>>> import numpy as np
>>> import numpy.linalg as la
>>> np.set_printoptions(suppress=True, linewidth=200)
>>> def rd(a):
...     return np.round(a, 2) + 0
... 
>>> F = np.loadtxt("layer10.csv", delimiter=",")
>>> F
array([[-1.,  1.,  0.,  0.,  0.,  0.,  0.],
       [ 0., -1.,  1.,  0.,  0.,  0.,  0.],
       [ 0.,  0., -1.,  1.,  0.,  0.,  0.],
       [ 0.,  0.,  0., -1.,  1.,  0.,  0.],
       [ 0.,  0.,  0.,  0., -1.,  1.,  0.],
       [ 0.,  0.,  0.,  0.,  0., -1.,  1.],
       [ 0.,  0.,  0.,  0.,  0.,  0., -1.]])
>>> rd(np.abs(la.eigvals(F)).max())
np.float64(1.0)
>>> (F - F.T) / 2
array([[ 0. ,  0.5,  0. ,  0. ,  0. ,  0. ,  0. ],
       [-0.5,  0. ,  0.5,  0. ,  0. ,  0. ,  0. ],
       [ 0. , -0.5,  0. ,  0.5,  0. ,  0. ,  0. ],
       [ 0. ,  0. , -0.5,  0. ,  0.5,  0. ,  0. ],
       [ 0. ,  0. ,  0. , -0.5,  0. ,  0.5,  0. ],
       [ 0. ,  0. ,  0. ,  0. , -0.5,  0. ,  0.5],
       [ 0. ,  0. ,  0. ,  0. ,  0. , -0.5,  0. ]])
>>> rd(la.matrix_power(F, 3))
array([[-1.,  3., -3.,  1.,  0.,  0.,  0.],
       [ 0., -1.,  3., -3.,  1.,  0.,  0.],
       [ 0.,  0., -1.,  3., -3.,  1.,  0.],
       [ 0.,  0.,  0., -1.,  3., -3.,  1.],
       [ 0.,  0.,  0.,  0., -1.,  3., -3.],
       [ 0.,  0.,  0.,  0.,  0., -1.,  3.],
       [ 0.,  0.,  0.,  0.,  0.,  0., -1.]])
>>> la.determinant(F)
Traceback (most recent call last):
  File "<python-input-9>", line 1, in <module>
    la.determinant(F)
    ^^^^^^^^^^^^^^
AttributeError: module 'numpy.linalg' has no attribute 'determinant'
>>> (F + F.T) / 2
array([[-1. ,  0.5,  0. ,  0. ,  0. ,  0. ,  0. ],
       [ 0.5, -1. ,  0.5,  0. ,  0. ,  0. ,  0. ],
       [ 0. ,  0.5, -1. ,  0.5,  0. ,  0. ,  0. ],
       [ 0. ,  0. ,  0.5, -1. ,  0.5,  0. ,  0. ],
       [ 0. ,  0. ,  0. ,  0.5, -1. ,  0.5,  0. ],
       [ 0. ,  0. ,  0. ,  0. ,  0.5, -1. ,  0.5],
       [ 0. ,  0. ,  0. ,  0. ,  0. ,  0.5, -1. ]])
>>> np.allclose(F, F.T)
False
>>> rd(la.det(F))
np.float64(-1.0)
>>> F @ F
array([[ 1., -2.,  1.,  0.,  0.,  0.,  0.],
       [ 0.,  1., -2.,  1.,  0.,  0.,  0.],
       [ 0.,  0.,  1., -2.,  1.,  0.,  0.],
       [ 0.,  0.,  0.,  1., -2.,  1.,  0.],
       [ 0.,  0.,  0.,  0.,  1., -2.,  1.],
       [ 0.,  0.,  0.,  0.,  0.,  1., -2.],
       [ 0.,  0.,  0.,  0.,  0.,  0.,  1.]])
